% ipython --no-banner

In [1]: import numpy as np

In [2]: np.set_printoptions(suppress=True, linewidth=200)

In [3]: m1 = np.array([[-2.0, 3.0, 3.0, 0.0, 0.0, 0.0],
   ...:     [2.0, 3.0, 2.0, 0.0, 0.0, 0.0],
   ...:     [-1.0, -1.0, -1.0, 0.0, 0.0, 0.0],
   ...:     [0.0, 0.0, 0.0, 3.0, -2.0, -1.0],
   ...:     [0.0, 0.0, 0.0, 1.0, -2.0, 0.0],
   ...:     [0.0, 0.0, 0.0, 3.0, 0.0, -3.0]])

In [4]: # 2 blocks once reordered

In [5]: print(m1 @ m1)
[[ 7.  0. -3.  0.  0.  0.]
 [ 0. 13. 10.  0.  0.  0.]
 [ 1. -5. -4.  0.  0.  0.]
 [ 0.  0.  0.  4. -2.  0.]
 [ 0.  0.  0.  1.  2. -1.]
 [ 0.  0.  0.  0. -6.  6.]]

In [6]: np.round(np.sort(np.linalg.eigvals(m1).real), 2)
Out[6]: array([-2.66, -2.44, -1.21, -0.66,  1.87,  3.1 ])

In [7]: np.flatnonzero(np.linalg.matrix_power((m1 != 0) + (m1.T != 0) + np.eye(6), 6)[4])
Out[7]: array([3, 4, 5])

In [8]: (m1 != 0).astype(int)
Out[8]: 
array([[1, 1, 1, 0, 0, 0],
       [1, 1, 1, 0, 0, 0],
       [1, 1, 1, 0, 0, 0],
       [0, 0, 0, 1, 1, 1],
       [0, 0, 0, 1, 1, 0],
       [0, 0, 0, 1, 0, 1]])

In [9]: np.round(np.linalg.det(m1), 2)
Out[9]: np.float64(30.0)

In [10]: T = np.stack([m1, 4 * m1, m1[::-1]])

In [11]: T.shape
Out[11]: (3, 6, 6)

In [12]: T.sum(axis=0)
Out[12]: 
array([[-10.,  15.,  15.,   3.,   0.,  -3.],
       [ 10.,  15.,  10.,   1.,  -2.,   0.],
       [ -5.,  -5.,  -5.,   3.,  -2.,  -1.],
       [ -1.,  -1.,  -1.,  15., -10.,  -5.],
       [  2.,   3.,   2.,   5., -10.,   0.],
       [ -2.,   3.,   3.,  15.,   0., -15.]])

In [13]: np.linalg.matrix_rank(T.reshape(3, -1))
Out[13]: np.int64(2)

In [14]: np.allclose(m1 @ m1.T, m1.T @ m1)
Out[14]: False

In [15]: np.trace(m1)
Out[15]: np.float64(-2.0)

In [16]: np.allclose(m1, m1.T)
Out[16]: False

In [17]: m1 @ m1
Out[17]: 
array([[ 7.,  0., -3.,  0.,  0.,  0.],
       [ 0., 13., 10.,  0.,  0.,  0.],
       [ 1., -5., -4.,  0.,  0.,  0.],
       [ 0.,  0.,  0.,  4., -2.,  0.],
       [ 0.,  0.,  0.,  1.,  2., -1.],
       [ 0.,  0.,  0.,  0., -6.,  6.]])

In [18]: K = np.load("case1.npy")

In [19]: K
Out[19]: 
array([[0, 0, 2, 1, 2, 2],
       [0, 0, 4, 2, 0, 2],
       [0, 0, 0, 1, 4, 0],
       [0, 0, 0, 0, 5, 2],
       [0, 0, 0, 0, 0, 1],
       [0, 0, 0, 0, 0, 0]])

In [20]: # null space of dimension 2

In [21]: f = np.array([1, 4])

In [22]: print(np.array([np.convolve(row, f, "same") for row in K]))
[[ 0  0  2  9  6 10]
 [ 0  0  4 18  8  2]
 [ 0  0  0  1  8 16]
 [ 0  0  0  0  5 22]
 [ 0  0  0  0  0  1]
 [ 0  0  0  0  0  0]]

In [23]: np.convolve(K[2], f)
Out[23]: array([ 0,  0,  0,  1,  8, 16,  0])

In [24]: print(np.polyval(f, K[2]))
[4 4 4 5 8 4]

In [25]: K @ K
Out[25]: 
array([[ 0,  0,  0,  2, 13,  4],
       [ 0,  0,  0,  4, 26,  4],
       [ 0,  0,  0,  0,  5,  6],
       [ 0,  0,  0,  0,  0,  5],
       [ 0,  0,  0,  0,  0,  0],
       [ 0,  0,  0,  0,  0,  0]])

In [26]: print(np.round(np.linalg.norm(K, 2) / np.linalg.norm(K), 2))
0.81

In [27]: np.linalg.matrix_rank(K, rtol=0.1)
Out[27]: np.int64(3)

In [28]: [round(float(x), 2) for x in np.linalg.svd(K, compute_uv=False)[:3]]
Out[28]: [7.39, 5.14, 1.69]

In [29]: np.linalg.cond(K) > 100
Out[29]: np.True_

In [30]: M = np.maximum(np.array([[6, 0],
    ...:     [4, 8],
    ...:     [1, 9],
    ...:     [2, 4],
    ...:     [7, 7],
    ...:     [6, 3],
    ...:     [4, 9],
    ...:     [4, 7],
    ...:     [4, 1],
    ...:     [6, 1]]) @ np.array([[-3, 3, -1, -2, 3], [0, -2, -3, 0, 3]]) + np.array([0, 0, 5, 3, 2]), 0)

In [31]: M
Out[31]: 
array([[ 0, 18,  0,  0, 20],
       [ 0,  0,  0,  0, 38],
       [ 0,  0,  0,  1, 32],
       [ 0,  0,  0,  0, 20],
       [ 0,  7,  0,  0, 44],
       [ 0, 12,  0,  0, 29],
       [ 0,  0,  0,  0, 41],
       [ 0,  0,  0,  0, 35],
       [ 0, 10,  0,  0, 17],
       [ 0, 16,  0,  0, 23]])

In [32]: np.round(np.trace(np.linalg.pinv(M) @ M), 2)
Out[32]: np.float64(3.0)

In [33]: np.unique(M.round(6), axis=0).shape
Out[33]: (10, 5)

In [34]: np.abs(np.diag(np.linalg.qr(M)[1])) > 1e-9
Out[34]: array([False,  True, False, False,  True])

In [35]: np.linalg.lstsq(M[:-1].T, M[-1])[2]
Out[35]: np.int32(3)

In [36]: rank = np.linalg.matrix_rank(M)

In [37]: rank
Out[37]: np.int64(3)

In [38]: null = np.linalg.svd(M)[2][rank:].T

In [39]: [int(np.linalg.matrix_rank(np.delete(M, i, axis=0))) for i in range(10)]
Out[39]: [3, 3, 2, 3, 3, 3, 3, 3, 3, 3]

In [40]: print([int(np.linalg.matrix_rank(M[:i])) for i in range(1, len(M) + 1)])
[1, 2, 3, 3, 3, 3, 3, 3, 3, 3]

In [41]: np.linalg.matrix_rank(M.T @ M), np.linalg.matrix_rank(M @ M.T)
Out[41]: (np.int64(3), np.int64(3))

In [42]: np.round(null @ null.T, 2) + 0
Out[42]: 
array([[1., 0., 0., 0., 0.],
       [0., 0., 0., 0., 0.],
       [0., 0., 1., 0., 0.],
       [0., 0., 0., 0., 0.],
       [0., 0., 0., 0., 0.]])

In [43]: np.allclose(M @ null, 0)
Out[43]: True

In [44]: [int(np.linalg.matrix_rank(M[:, :j + 1])) for j in range(5)]
Out[44]: [0, 1, 1, 2, 3]

In [45]: np.count_nonzero(M)
Out[45]: np.int64(16)

In [46]: M.shape
Out[46]: (10, 5)

In [47]: M - M[0]
Out[47]: 
array([[  0,   0,   0,   0,   0],
       [  0, -18,   0,   0,  18],
       [  0, -18,   0,   1,  12],
       [  0, -18,   0,   0,   0],
       [  0, -11,   0,   0,  24],
       [  0,  -6,   0,   0,   9],
       [  0, -18,   0,   0,  21],
       [  0, -18,   0,   0,  15],
       [  0,  -8,   0,   0,  -3],
       [  0,  -2,   0,   0,   3]])

In [48]: np.linalg.matrix_rank(M)
Out[48]: np.int64(3)

In [49]: np.round(np.linalg.norm(M), 2)
Out[49]: np.float64(103.16)

In [50]: np.round(np.linalg.svd(M, compute_uv=False), 2) + 0
Out[50]: array([100.16,  24.69,   0.92,   0.  ,   0.  ])

In [51]: M.sum(axis=0)
Out[51]: array([  0,  63,   0,   1, 299])

In [52]: np.abs(M).max()
Out[52]: np.int64(44)

In [53]: M2 = np.array([[3, 0, -2], [-2, -1, 1], [-2, -1, 2], [-3, -3, -2], [1, 0, -2]])

In [54]: np.einsum("ij->j", M)
Out[54]: array([  0,  63,   0,   1, 299])

In [55]: print(np.linalg.matrix_rank(M @ M2))
3

In [56]: M2.T @ M.T
Out[56]: 
array([[-16,  38,  29,  20,  30,   5,  41,  35,  -3,  -9],
       [-18,   0,  -3,   0,  -7, -12,   0,   0, -10, -16],
       [-22, -76, -66, -40, -81, -46, -82, -70, -24, -30]])

In [57]: np.linalg.matrix_rank(np.vstack([M, M2.T]))
Out[57]: np.int64(5)

In [58]: E = np.load("mat.npy")

In [59]: E
Out[59]: 
array([[-0.74, -0.88,  0.34],
       [ 1.4 ,  1.38,  0.89],
       [-3.19, -3.04, -2.59],
       [-1.25, -0.88, -2.69],
       [ 0.99,  0.92,  0.93]])

In [60]: # rows and columns are dependent

In [61]: Uu, sigma, Vt = np.linalg.svd(E)

In [62]: vecs = Vt[:(sigma > 1e-8).sum()]

In [63]: rng = np.random.default_rng(63)

In [64]: x0 = E[0] + -2 * E[1] + rng.integers(2) * np.eye(3)[0]

In [65]: print(x0.round(2))
[-3.54 -3.64 -1.44]

In [66]: np.round(vecs.T @ vecs, 2)
Out[66]: 
array([[ 0.46,  0.49,  0.09],
       [ 0.49,  0.56, -0.08],
       [ 0.09, -0.08,  0.98]])

In [67]: np.allclose(vecs.T @ vecs @ x0, x0)
Out[67]: True

In [68]: np.linalg.matrix_rank(np.vstack([E, x0]))
Out[68]: np.int64(2)

In [69]: J = np.loadtxt("block9.csv", delimiter=",")

In [70]: J
Out[70]: 
array([[ 5.,  3., -8., -9.,  2.,  3.],
       [ 0.,  1.,  6., -9., -6., -5.],
       [ 0.,  0.,  6.,  4.,  5., -8.],
       [ 0.,  0.,  0.,  2.,  0.,  7.],
       [ 0.,  0.,  0.,  0., -3., -2.],
       [ 0.,  0.,  0.,  0.,  0.,  1.]])

In [71]: # triangular: eigenvalues sit on the diagonal

In [72]: (J - J.T) / 2
Out[72]: 
array([[ 0. ,  1.5, -4. , -4.5,  1. ,  1.5],
       [-1.5,  0. ,  3. , -4.5, -3. , -2.5],
       [ 4. , -3. ,  0. ,  2. ,  2.5, -4. ],
       [ 4.5,  4.5, -2. ,  0. ,  0. ,  3.5],
       [-1. ,  3. , -2.5,  0. ,  0. , -1. ],
       [-1.5,  2.5,  4. , -3.5,  1. ,  0. ]])

In [73]: round(np.linalg.det(J), 2)
Out[73]: np.float64(-180.0)

In [74]: J @ J
Out[74]: 
array([[  25.,   18.,  -70., -122.,  -54.,    0.],
       [   0.,    1.,   42.,   -3.,   42., -109.],
       [   0.,    0.,   36.,   32.,   15.,  -38.],
       [   0.,    0.,    0.,    4.,    0.,   21.],
       [   0.,    0.,    0.,    0.,    9.,    4.],
       [   0.,    0.,    0.,    0.,    0.,    1.]])

In [75]: print(round(np.abs(np.linalg.eigvals(J)).max(), 2))
6.0

In [76]: print(np.round(np.linalg.matrix_power(J, 2), 2))
[[  25.   18.  -70. -122.  -54.    0.]
 [   0.    1.   42.   -3.   42. -109.]
 [   0.    0.   36.   32.   15.  -38.]
 [   0.    0.    0.    4.    0.   21.]
 [   0.    0.    0.    0.    9.    4.]
 [   0.    0.    0.    0.    0.    1.]]

In [77]: np.trace(J)
Out[77]: np.float64(12.0)

In [78]: x0 = np.array([0, 0, 2, -3, 0, 0])

In [79]: (J @ x0).argmax()
Out[79]: np.int64(1)

In [80]: np.sign((J @ x0).round(6))
Out[80]: array([ 1.,  1.,  0., -1.,  0.,  0.])

In [81]: np.linalg.norm(J @ x0) <= np.linalg.norm(J, 2) * np.linalg.norm(x0) + 1e-9
Out[81]: np.True_

In [82]: print((J * x0).sum(axis=1))
[11. 39.  0. -6.  0.  0.]

In [83]: J @ (2 * x0)
Out[83]: array([ 22.,  78.,   0., -12.,   0.,   0.])

In [84]: np.linalg.matrix_rank(J - J[0, 0] * np.eye(6))
Out[84]: np.int64(5)

In [85]: [int(np.linalg.matrix_rank(np.linalg.matrix_power(J, p))) for p in range(1, 7)]
Out[85]: [6, 6, 6, 6, 6, 6]

In [86]: Uu, sigma, Vt = np.linalg.svd(J)

In [87]: sigma.round(2)
Out[87]: array([16.56, 14.34,  8.92,  4.23,  1.33,  0.02])

In [88]: M2 = Uu[:, :5] @ np.diag(sigma[:5]) @ Vt[:5]

In [89]: round(float(np.linalg.norm(J - M2) / np.linalg.norm(J)), 2)
Out[89]: 0.0

In [90]: np.linalg.matrix_rank(M2)
Out[90]: np.int64(5)

In [91]: mat = np.load("run5.npy")

In [92]: mat
Out[92]: 
array([[1., 0., 0., 0., 0.],
       [0., 2., 4., 0., 0.],
       [0., 3., 3., 3., 1.],
       [0., 1., 0., 3., 3.],
       [0., 0., 1., 4., 4.]])

In [93]: # splits into 2 blocks

In [94]: x0 = np.array([-1, -1, -2, 0, -2])

In [95]: rhs = mat @ x0

In [96]: rhs
Out[96]: array([ -1., -10., -11.,  -7., -10.])

In [97]: np.round(np.linalg.solve(mat, mat[:, 0]), 2)
Out[97]: array([1., 0., 0., 0., 0.])

In [98]: np.round(np.linalg.solve(mat, rhs + mat[:, 4]), 2) + 0
Out[98]: array([-1., -1., -2.,  0., -1.])

In [99]: O, vecs = np.linalg.qr(mat[:, :2])[0], np.linalg.qr(mat[:, 2:])[0]

In [100]: sigma = np.linalg.svd(O.T @ vecs, compute_uv=False)

In [101]: print(round(np.linalg.norm(O @ O.T - vecs @ vecs.T, 2), 2))
1.0

In [102]: print(sigma.round(2) + 0)
[0.96 0.  ]

In [103]: x0 = np.array([1, 2, 1, 0, 1])

In [104]: rhs = mat @ x0

In [105]: beta, lr = np.zeros(5), 1 / np.linalg.norm(mat, 2) ** 2

In [106]: for i in range(15):
     ...:     beta -= lr * mat.T @ (mat @ beta - rhs)
     ...:     if i % 5 == 0: print(i, round(np.linalg.norm(mat @ beta - rhs), 2))
     ...: 
0 3.98
5 1.38
10 1.26

In [107]: round(float(np.linalg.cond(mat)), 2)
Out[107]: 13.08

In [108]: theta = np.radians(72)

In [109]: Rm = np.eye(5)

In [110]: Rm[2, 2] = Rm[0, 0] = np.cos(theta)

In [111]: Rm[2, 0], Rm[0, 2] = -np.sin(theta), np.sin(theta)

In [112]: Rm.round(2)
Out[112]: 
array([[ 0.31,  0.  ,  0.95,  0.  ,  0.  ],
       [ 0.  ,  1.  ,  0.  ,  0.  ,  0.  ],
       [-0.95,  0.  ,  0.31,  0.  ,  0.  ],
       [ 0.  ,  0.  ,  0.  ,  1.  ,  0.  ],
       [ 0.  ,  0.  ,  0.  ,  0.  ,  1.  ]])

In [113]: M2 = mat @ Rm.T

In [114]: print(round(float(np.linalg.det(Rm)), 2), round(float(np.trace(Rm)), 2))
1.0 3.62

In [115]: print(np.allclose(np.linalg.norm(mat, axis=1), np.linalg.norm(M2, axis=1)))
True

In [116]: W1 = np.array([[0, 2], [4, 1], [3, 5], [1, 4], [2, 4]])

In [117]: beta = np.array([0, 0])

In [118]: hid = np.maximum(mat @ W1 + beta, 0)

In [119]: np.linalg.matrix_rank(hid)
Out[119]: np.int64(2)

In [120]: print((hid > 0).astype(int))
[[0 1]
 [1 1]
 [1 1]
 [1 1]
 [1 1]]

In [121]: Z = np.array([[2, -3], [3, 0]])

In [122]: print(W1 @ Z)
[[  6   0]
 [ 11 -12]
 [ 21  -9]
 [ 14  -3]
 [ 16  -6]]

In [123]: print(hid @ Z)
[[  6.   0.]
 [106. -60.]
 [154. -78.]
 [101. -39.]
 [141. -45.]]

In [124]: data = np.array([[0, 3, 3, 3, 0],
     ...:     [-3, 0, -5, -5, 1],
     ...:     [-3, 5, 0, -1, 0],
     ...:     [-3, 5, 1, 0, 0],
     ...:     [0, -1, 0, 0, 0]])

In [125]: np.argsort(-np.linalg.norm(data, axis=0).round(6), kind="stable")[:3]
Out[125]: array([1, 2, 3])

In [126]: np.linalg.matrix_rank(data, rtol=0.1)
Out[126]: np.int64(2)

In [127]: round(np.linalg.norm(data, 2) / np.linalg.norm(data), 2)
Out[127]: np.float64(0.71)
